In [1]: import numpy as np

In [2]: np.set_printoptions(suppress=True, linewidth=200)

In [3]: J = np.load("sample19.npy")

In [4]: J
Out[4]: 
array([[0, 0, 0, 1, 0, 0, 0, 1, 1, 0, 1, 0, 0],
       [0, 0, 0, 0, 0, 0, 1, 0, 0, 0, 0, 0, 0],
       [0, 0, 0, 1, 0, 0, 0, 1, 1, 0, 1, 0, 0],
       [1, 0, 1, 0, 0, 0, 0, 0, 1, 0, 1, 0, 0],
       [0, 0, 0, 0, 0, 1, 0, 0, 0, 1, 0, 1, 0],
       [0, 0, 0, 0, 1, 0, 0, 0, 0, 1, 0, 1, 1],
       [0, 1, 0, 0, 0, 0, 0, 0, 0, 0, 0, 0, 0],
       [1, 0, 1, 0, 0, 0, 0, 0, 0, 0, 1, 0, 0],
       [1, 0, 1, 1, 0, 0, 0, 0, 0, 0, 1, 0, 0],
       [0, 0, 0, 0, 1, 1, 0, 0, 0, 0, 0, 1, 1],
       [1, 0, 1, 1, 0, 0, 0, 1, 1, 0, 0, 0, 0],
       [0, 0, 0, 0, 1, 1, 0, 0, 0, 1, 0, 0, 1],
       [0, 0, 0, 0, 0, 1, 0, 0, 0, 1, 0, 1, 0]])

In [5]: left, sigma, Vh = np.linalg.svd(J)

In [6]: evecs = Vh[:(sigma > 1e-8).sum()]

In [7]: rng = np.random.default_rng(3102)

In [8]: x = J[1] + -3 * J[2] + rng.integers(2) * np.eye(13)[0]

In [9]: x
Out[9]: array([ 1.,  0.,  0., -3.,  0.,  0.,  1., -3., -3.,  0., -3.,  0.,  0.])

In [10]: np.linalg.matrix_rank(np.vstack([J, x]))
Out[10]: np.int64(12)

In [11]: u = np.array([1, 2, -2])

In [12]: np.cross(J[11, :3], J[2, :3])
Out[12]: array([0, 0, 0])

In [13]: gram = J.T @ J

In [14]: np.round(np.linalg.svd(J, compute_uv=False) ** 2, 3) + 0
Out[14]: array([16.547, 13.292,  4.773,  2.708,  1.549,  1.   ,  1.   ,  1.   ,  1.   ,  1.   ,  0.131,  0.   ,  0.   ])

In [15]: (J @ J.T).shape
Out[15]: (13, 13)

In [16]: np.diag(gram)
Out[16]: array([4, 1, 4, 4, 3, 4, 1, 3, 4, 4, 5, 4, 3])

In [17]: ev, evecs = np.linalg.eigh(J)

In [18]: x = np.array([1, 0, 2, 1, 2, 2, 1, 2, 0, 0, 3, 2, 1])

In [19]: np.round(x @ J @ x / (x @ x), 3), round(ev[0], 3), np.round(ev[-1], 3)
Out[19]: (np.float64(2.606), np.float64(-2.185), np.float64(4.068))

In [20]: np.abs(J).sum(axis=1).max(), np.round(np.abs(ev).max(), 3)
Out[20]: (np.int64(5), np.float64(4.068))

In [21]: np.round(np.linalg.norm(J, "nuc"), 3)
Out[21]: np.float64(18.15)

In [22]: np.linalg.norm(J, axis=2)
AxisError: axis 2 is out of bounds for array of dimension 2


In [23]: round(np.linalg.norm(J[2], 1), 3), round(np.linalg.norm(J[2], np.inf), 3)
Out[23]: (np.float64(4.0), np.float64(1.0))

In [24]: np.round(np.linalg.norm(J) ** 2 / np.linalg.norm(J, 2) ** 2, 3)
Out[24]: np.float64(2.659)

In [25]: arr = np.loadtxt("test14.csv", delimiter=",")

In [26]: arr.round(3)
Out[26]: 
array([[0.125, 0.   , 0.   , 0.125, 0.125, 0.125, 0.125, 0.125, 0.125, 0.   , 0.   , 0.   , 0.   , 0.125],
       [0.   , 0.667, 0.   , 0.   , 0.   , 0.   , 0.   , 0.   , 0.   , 0.333, 0.   , 0.   , 0.   , 0.   ],
       [0.   , 0.   , 0.25 , 0.   , 0.   , 0.25 , 0.   , 0.25 , 0.   , 0.   , 0.25 , 0.   , 0.   , 0.   ],
       [0.2  , 0.   , 0.   , 0.2  , 0.2  , 0.   , 0.2  , 0.2  , 0.   , 0.   , 0.   , 0.   , 0.   , 0.   ],
       [0.   , 0.   , 0.   , 0.2  , 0.4  , 0.   , 0.2  , 0.   , 0.2  , 0.   , 0.   , 0.   , 0.   , 0.   ],
       [0.   , 0.   , 0.   , 0.   , 0.   , 0.4  , 0.   , 0.   , 0.2  , 0.   , 0.2  , 0.2  , 0.   , 0.   ],
       [0.   , 0.   , 0.   , 0.   , 0.   , 0.   , 0.5  , 0.   , 0.   , 0.25 , 0.   , 0.   , 0.   , 0.25 ],
       [0.   , 0.   , 0.25 , 0.   , 0.   , 0.   , 0.   , 0.25 , 0.   , 0.25 , 0.   , 0.25 , 0.   , 0.   ],
       [0.   , 0.333, 0.   , 0.   , 0.   , 0.   , 0.333, 0.   , 0.333, 0.   , 0.   , 0.   , 0.   , 0.   ],
       [0.25 , 0.   , 0.   , 0.   , 0.25 , 0.25 , 0.   , 0.   , 0.   , 0.25 , 0.   , 0.   , 0.   , 0.   ],
       [0.5  , 0.   , 0.   , 0.   , 0.   , 0.   , 0.   , 0.   , 0.   , 0.   , 0.5  , 0.   , 0.   , 0.   ],
       [0.167, 0.167, 0.   , 0.   , 0.   , 0.167, 0.   , 0.   , 0.   , 0.167, 0.   , 0.333, 0.   , 0.   ],
       [0.   , 0.333, 0.   , 0.   , 0.   , 0.   , 0.   , 0.   , 0.   , 0.   , 0.   , 0.333, 0.333, 0.   ],
       [0.   , 0.333, 0.   , 0.   , 0.   , 0.   , 0.333, 0.   , 0.   , 0.   , 0.   , 0.   , 0.   , 0.333]])

In [27]: np.count_nonzero(arr)
Out[27]: np.int64(54)

In [28]: np.round(np.linalg.norm(arr), 3)
Out[28]: np.float64(2.071)

In [29]: arr.shape
Out[29]: (14, 14)

In [30]: np.zeros(14, 14)
TypeError: Cannot interpret '14' as a data type


In [31]: np.round(arr.sum(axis=0), 3)
Out[31]: array([1.242, 1.833, 0.5  , 0.525, 0.975, 1.192, 1.692, 0.825, 0.858, 1.25 , 0.95 , 1.117, 0.333, 0.708])

In [32]: arr[:, 14]
IndexError: index 14 is out of bounds for axis 1 with size 14


In [33]: K = np.load("m.npy")

In [34]: K
Out[34]: 
array([[ 0,  0, -9, -7, -4, -2, -1, -3, -5, -1,  1,  8],
       [ 0,  0, -5, -4, -1,  9, -7,  1, -4, -2,  1,  4],
       [ 9,  5,  0,  2, -3, -1,  6, -2, -7, -3, -2, -5],
       [ 7,  4, -2,  0, -4, -6,  6, -7,  3,  0,  1,  2],
       [ 4,  1,  3,  4,  0,  1,  8, -3, -3, -2,  2, -2],
       [ 2, -9,  1,  6, -1,  0,  0,  1, -2, -2,  6, -4],
       [ 1,  7, -6, -6, -8,  0,  0,  2, -5, -8, -5, -1],
       [ 3, -1,  2,  7,  3, -1, -2,  0,  1,  0,  5,  1],
       [ 5,  4,  7, -3,  3,  2,  5, -1,  0,  3, -1, -5],
       [ 1,  2,  3,  0,  2,  2,  8,  0, -3,  0,  0,  0],
       [-1, -1,  2, -1, -2, -6,  5, -5,  1,  0,  0, -4],
       [-8, -4,  5, -2,  2,  4,  1, -1,  5,  0,  4,  0]])

In [35]: idx = rng.permutation(12)

In [36]: idx
Out[36]: array([ 5,  6,  7, 11,  1,  2,  9, 10,  3,  4,  0,  8])

In [37]: other = K[idx][:, idx]

In [38]: other
Out[38]: 
array([[ 0,  0,  1, -4, -9,  1, -2,  6,  6, -1,  2, -2],
       [ 0,  0,  2, -1,  7, -6, -8, -5, -6, -8,  1, -5],
       [-1, -2,  0,  1, -1,  2,  0,  5,  7,  3,  3,  1],
       [ 4,  1, -1,  0, -4,  5,  0,  4, -2,  2, -8,  5],
       [ 9, -7,  1,  4,  0, -5, -2,  1, -4, -1,  0, -4],
       [-1,  6, -2, -5,  5,  0, -3, -2,  2, -3,  9, -7],
       [ 2,  8,  0,  0,  2,  3,  0,  0,  0,  2,  1, -3],
       [-6,  5, -5, -4, -1,  2,  0,  0, -1, -2, -1,  1],
       [-6,  6, -7,  2,  4, -2,  0,  1,  0, -4,  7,  3],
       [ 1,  8, -3, -2,  1,  3, -2,  2,  4,  0,  4, -3],
       [-2, -1, -3,  8,  0, -9, -1,  1, -7, -4,  0, -5],
       [ 2,  5, -1, -5,  4,  7,  3, -1, -3,  3,  5,  0]])

In [39]: np.round(np.sort(np.abs(np.linalg.eigvals(other))), 3)
Out[39]: array([ 0.208,  0.208,  3.176,  3.176,  6.818,  6.818, 11.46 , 11.46 , 15.814, 15.814, 25.845, 25.845])

In [40]: np.trace(other)
Out[40]: np.int64(0)

In [41]: M = np.load("mat.npy")

In [42]: M
Out[42]: 
array([[ 8, 13,  7, 10, 11, 16,  5,  8,  7,  7,  3],
       [13,  6, 17,  5,  9, 13,  4,  8,  9,  2,  5],
       [ 7, 17, 12, 14,  4, 12, 15,  8, 14, 11,  6],
       [10,  5, 14, 10,  9, 10, 10, 12,  7,  5, 11],
       [11,  9,  4,  9,  6, 11,  3,  4,  9,  5, 12],
       [16, 13, 12, 10, 11,  6, 11, 17,  2, 17,  4],
       [ 5,  4, 15, 10,  3, 11, 18,  5,  4,  7,  6],
       [ 8,  8,  8, 12,  4, 17,  5, 14, 15, 10,  8],
       [ 7,  9, 14,  7,  9,  2,  4, 15, 12,  7,  4],
       [ 7,  2, 11,  5,  5, 17,  7, 10,  7, 14, 11],
       [ 3,  5,  6, 11, 12,  4,  6,  8,  4, 11, 12]])

In [43]: # symmetric, so the eigenvalues are real

In [44]: u = np.array([1, 0, 1, 2, 2, 1, 1, 1, 1, 2, 1])

In [45]: other = M + np.outer(u, np.eye(11)[4])

In [46]: other
Out[46]: 
array([[ 8., 13.,  7., 10., 12., 16.,  5.,  8.,  7.,  7.,  3.],
       [13.,  6., 17.,  5.,  9., 13.,  4.,  8.,  9.,  2.,  5.],
       [ 7., 17., 12., 14.,  5., 12., 15.,  8., 14., 11.,  6.],
       [10.,  5., 14., 10., 11., 10., 10., 12.,  7.,  5., 11.],
       [11.,  9.,  4.,  9.,  8., 11.,  3.,  4.,  9.,  5., 12.],
       [16., 13., 12., 10., 12.,  6., 11., 17.,  2., 17.,  4.],
       [ 5.,  4., 15., 10.,  4., 11., 18.,  5.,  4.,  7.,  6.],
       [ 8.,  8.,  8., 12.,  5., 17.,  5., 14., 15., 10.,  8.],
       [ 7.,  9., 14.,  7., 10.,  2.,  4., 15., 12.,  7.,  4.],
       [ 7.,  2., 11.,  5.,  7., 17.,  7., 10.,  7., 14., 11.],
       [ 3.,  5.,  6., 11., 13.,  4.,  6.,  8.,  4., 11., 12.]])

In [47]: np.linalg.matrix_rank(np.linalg.inv(other) - np.linalg.inv(M), tol=1e-8)
Out[47]: np.int64(1)

In [48]: np.linalg.matrix_rank(other - M)
Out[48]: np.int64(1)
